$ ipython --no-banner

In [1]: import numpy as np

In [2]: import numpy.linalg as la

In [3]: np.set_printoptions(suppress=True, linewidth=120)

In [4]: rd = lambda a: np.round(a, 2) + 0

In [5]: data = np.load("test4.npy")

In [6]: print(data)
[[ 1  1  1  1 -1 -1 -1 -1]
 [ 1  1 -1 -1 -1 -1  1  1]
 [ 1  1  1  1  1  1  1  1]
 [ 1 -1 -1  1 -1  1  1 -1]]

In [7]: print(np.count_nonzero(data))
32

In [8]: print(np.unravel_index(np.abs(data).argmax(), data.shape))
(np.int64(0), np.int64(0))

In [9]: print(data.sum(axis=0))
[ 4  2  0  2 -2  0  2  0]

In [10]: print(np.abs(data).max())
1

In [11]: print(data.mean(axis=0))
[ 1.   0.5  0.   0.5 -0.5  0.   0.5  0. ]

In [12]: def softmax(z):
    ...:     e = np.exp(z - z.max(axis=-1, keepdims=True))
    ...:     return e / e.sum(axis=-1, keepdims=True)
    ...: 

In [13]: print(rd(softmax(data).sum(axis=1)))
[1. 1. 1. 1.]

In [14]: scores = data @ data.T / np.sqrt(8)

In [15]: print(rd(softmax(scores)[3] @ data))
[ 1.  -0.7 -0.8  0.9 -0.9  0.8  0.9 -0.8]

In [16]: print(rd(la.norm(data, axis=1)))
[2.83 2.83 2.83 2.83]

In [17]: print(rd(la.norm(data[1] - data[2])))
4.0

In [18]: print(rd(la.norm(data, 2)))
2.83

In [19]: print(la.norm(data, axis=1).argmax())
0

In [20]: print(rd(la.norm(data, 1)), rd(la.norm(data, np.inf)))
4.0 8.0

In [21]: print(rd(la.norm(data) ** 2 / la.norm(data, 2) ** 2))
4.0

In [22]: J = np.load("block8.npy")

In [23]: print(J)
[[0 2 4 1 4]
 [3 1 4 4 2]
 [3 2 4 5 5]
 [2 0 0 5 5]]

In [24]: print(np.abs(J).max())
5

In [25]: print(J.sum(axis=0))
[ 8  5 12 15 16]

In [26]: print(la.matrix_rank(J))
4

In [27]: print(np.unravel_index(np.abs(J).argmax(), J.shape))
(np.int64(2), np.int64(3))

In [28]: print(np.diff(J, axis=0))
[[ 3 -1  0  3 -2]
 [ 0  1  0  1  3]
 [-1 -2 -4  0  0]]

In [29]: print(J.sum(axis=1))
[11 14 19 12]

In [30]: print(J.shape)
(4, 5)

In [31]: print(J - J[0])
[[ 0  0  0  0  0]
 [ 3 -1  0  3 -2]
 [ 3  0  0  4  1]
 [ 2 -2 -4  4  1]]

In [32]: J[:, 5]
IndexError: index 5 is out of bounds for axis 1 with size 5


In [33]: Y = J / la.norm(J, axis=1, keepdims=True)

In [34]: C2 = Y @ Y.T

In [35]: print(rd(C2))
[[1.   0.73 0.83 0.56]
 [0.73 1.   0.95 0.72]
 [0.83 0.95 1.   0.86]
 [0.56 0.72 0.86 1.  ]]

In [36]: print(rd(C2[1]))
[0.73 1.   0.95 0.72]

In [37]: print(rd(la.norm(Y, axis=1)))
[1. 1. 1. 1.]

In [38]: print(rd(np.degrees(np.arccos(np.clip(C2[1, 0], -1, 1)))))
43.35

In [39]: A = np.tanh(np.array([[-0.4, 0.4],
    ...:     [0.3, 1.4],
    ...:     [0.3, -0.6],
    ...:     [0.1, 0.2],
    ...:     [0.8, -0.5],
    ...:     [0.3, -0.1],
    ...:     [-1.8, -0.6],
    ...:     [-0.6, -0.5],
    ...:     [-1.0, 1.6],
    ...:     [1.6, 1.1],
    ...:     [0.5, 1.5],
    ...:     [0.0, -1.0],
    ...:     [-0.4, -1.9],
    ...:     [0.2, -0.6],
    ...:     [0.6, -1.5],
    ...:     [1.9, -0.5]]) @ np.array([[-1.2, 0.6, 0.9], [1.2, -0.2, 0.6]]))

In [40]: print(rd(A))
[[ 0.74 -0.31 -0.12]
 [ 0.87 -0.1   0.8 ]
 [-0.79  0.29 -0.09]
 [ 0.12  0.02  0.21]
 [-0.92  0.52  0.4 ]
 [-0.45  0.2   0.21]
 [ 0.89 -0.74 -0.96]
 [ 0.12 -0.25 -0.69]
 [ 1.   -0.73  0.06]
 [-0.54  0.63  0.97]
 [ 0.83  0.    0.87]
 [-0.83  0.2  -0.54]
 [-0.95  0.14 -0.91]
 [-0.74  0.24 -0.18]
 [-0.99  0.58 -0.35]
 [-0.99  0.85  0.89]]

In [41]: ang = np.radians(30)

In [42]: Rm = np.eye(5)

In [43]: Rm[1, 1] = Rm[4, 4] = np.cos(ang)

In [44]: Rm[1, 4], Rm[4, 1] = -np.sin(ang), np.sin(ang)

In [45]: print(rd(Rm))
[[ 1.    0.    0.    0.    0.  ]
 [ 0.    0.87  0.    0.   -0.5 ]
 [ 0.    0.    1.    0.    0.  ]
 [ 0.    0.    0.    1.    0.  ]
 [ 0.    0.5   0.    0.    0.87]]

In [46]: Y = J @ Rm.T

In [47]: print(np.allclose(la.norm(J, axis=1), la.norm(Y, axis=1)))
True

In [48]: print(np.allclose(J @ J.T, Y @ Y.T))
True

In [49]: print(rd(Y))
[[ 0.   -0.27  4.    1.    4.46]
 [ 3.   -0.13  4.    4.    2.23]
 [ 3.   -0.77  4.    5.    5.33]
 [ 2.   -2.5   0.    5.    4.33]]

In [50]: W = np.array([[2, 2, 2], [0, 0, 0], [1, 1, 1], [2, 1, 2], [1, 0, 2]])

In [51]: coef = np.array([0, -1, -1])

In [52]: H = np.maximum(J @ W + coef, 0)

In [53]: print(la.matrix_rank(H))
3

In [54]: print((H > 0).mean(axis=0))
[1. 1. 1.]

In [55]: print((H > 0).astype(int))
[[1 1 1]
 [1 1 1]
 [1 1 1]
 [1 1 1]]

In [56]: cent = np.array([[-1, -2], [-5, -4], [0, -1]])

In [57]: print(H @ cent)
[[ -30  -49]
 [ -85 -113]
 [ -95 -135]
 [ -59  -93]]

In [58]: T = np.stack([J, 3 * J, J[::-1]])

In [59]: print(la.matrix_rank(T))
[4 4 4]

In [60]: print(np.einsum("bij,cij->bc", T, T))
[[ 216  648  164]
 [ 648 1944  492]
 [ 164  492  216]]

In [61]: C2 = J.T @ J

In [62]: print(C2)
[[22  9 24 37 31]
 [ 9  9 20 16 20]
 [24 20 48 40 44]
 [37 16 40 67 62]
 [31 20 44 62 70]]

In [63]: print((J @ J.T).shape)
(4, 4)

In [64]: print(rd(la.eigvalsh(C2)[::-1]))
[186.04  19.98   9.76   0.22   0.  ]

In [65]: print(np.allclose(C2, C2.T))
True

In [66]: mat = np.array([[-2, 0, 0, 0, 0],
    ...:     [2, -1, 0, 0, 0],
    ...:     [1, -1, -2, 0, 0],
    ...:     [3, -2, 0, -2, 0],
    ...:     [0, 1, 3, -1, -1]])

In [67]: T = np.stack([mat, -2 * mat, mat[::-1]])

In [68]: print(T.sum(axis=0))
[[ 2  1  3 -1 -1]
 [ 1 -1  0 -2  0]
 [ 0  0  0  0  0]
 [-1  1  0  2  0]
 [-2 -1 -3  1  1]]

In [69]: print((T @ mat.T).shape)
(3, 5, 5)

In [70]: print(la.matrix_rank(T))
[5 5 5]

In [71]: print(la.matrix_rank(T.reshape(3, -1)))
2

In [72]: print(rd(la.det(T)))
[ -8. 256.  -8.]
